In [1]: import numpy as np

In [2]: from numpy import linalg as LA

In [3]: np.set_printoptions(precision=1, suppress=True, linewidth=200, sign=" ")

In [4]: M2 = np.array([[7, 9, 6, 7],
   ...:     [8, 0, 2, 8],
   ...:     [7, 6, 8, 1],
   ...:     [6, 8, 2, 6],
   ...:     [9, 8, 5, 5],
   ...:     [9, 4, 3, 2],
   ...:     [5, 8, 9, 7],
   ...:     [1, 7, 3, 1],
   ...:     [2, 4, 7, 4],
   ...:     [5, 4, 2, 7],
   ...:     [4, 5, 9, 1],
   ...:     [0, 8, 9, 4]])

In [5]: C = np.array([[1, 3, -3, 5, 2, -1, 4, -4, -3],
   ...:     [-2, 3, 0, -4, 1, -2, -3, 2, 1],
   ...:     [3, -3, -1, -5, 0, 4, 3, 0, 2],
   ...:     [-1, 1, -3, 0, -1, 4, 2, -2, -2]])

In [6]: rng = np.random.default_rng(7120)

In [7]: arr = M2 @ C + 0.3 * rng.normal(size=(12, 9))

In [8]: arr
Out[8]: 
array([[  0.2,  36.8, -48. , -31.8,  15.8,  27. ,  32.9, -24.7, -13.8],
       [  5.5,  26. , -49.7,  29.7,   7.9,  31.7,  53.7, -47.8, -36.4],
       [ 17.9,  15.9, -32.5, -28.8,  19. ,  16.8,  36.2, -18. ,  -1.3],
       [-10. ,  42. , -38.1, -11.8,  14.6,   9.6,  18.1, -20.3, -18.3],
       [  2.5,  40.6, -47. , -12.2,  21.6,  14.8,  37. , -30.1, -18.9],
       [  8.1,  31.5, -36. ,  13.8,  20.1,   3.6,  36.6, -31.8, -20.5],
       [  8.8,  19. , -45.3, -51.9,  11.2,  42.7,  36.9, -18. ,  -3. ],
       [ -5.1,  15.8,  -9. , -37.8,   8. ,   1.2,  -5.9,   8.2,   7.5],
       [ 11.1,   0.5, -25. , -41.1,   3.8,  34. ,  25.1,  -7.5,   4.5],
       [ -3.9,  27.9, -38.2,  -1.1,   7.6,  23.7,  27.6, -25.7, -21.5],
       [ 19.6,   0.8, -24.1, -44.8,  11.2,  26.7,  30.5,  -7.5,   9.1],
       [  7. ,   0.8, -20.8, -76.8,   4.2,  36. ,  10.9,   7.9,  18.2]])

In [9]: f, g = arr[7], arr[0]

In [10]: round(f @ f, 1)
Out[10]: np.float64(2011.5)

In [11]: round(f @ g, 1)
Out[11]: np.float64(1875.2)

In [12]: p = (f @ g) / (f @ f) * f

In [13]: np.round((g - p) @ f, 1)
Out[13]: np.float64(-0.0)

In [14]: g - p
Out[14]: array([  4.9,  22. , -39.6,   3.5,   8.3,  25.9,  38.4, -32.3, -20.9])

In [15]: p
Out[15]: array([ -4.7,  14.8,  -8.4, -35.3,   7.5,   1.1,  -5.5,   7.6,   7. ])

In [16]: f = np.array([0, 1, -3])

In [17]: np.convolve(arr[1], f)
Out[17]: array([   0. ,    5.5,    9.5, -127.6,  178.8,  -81.2,    7.9,  -41.4, -208.8,  106.9,  109.1])
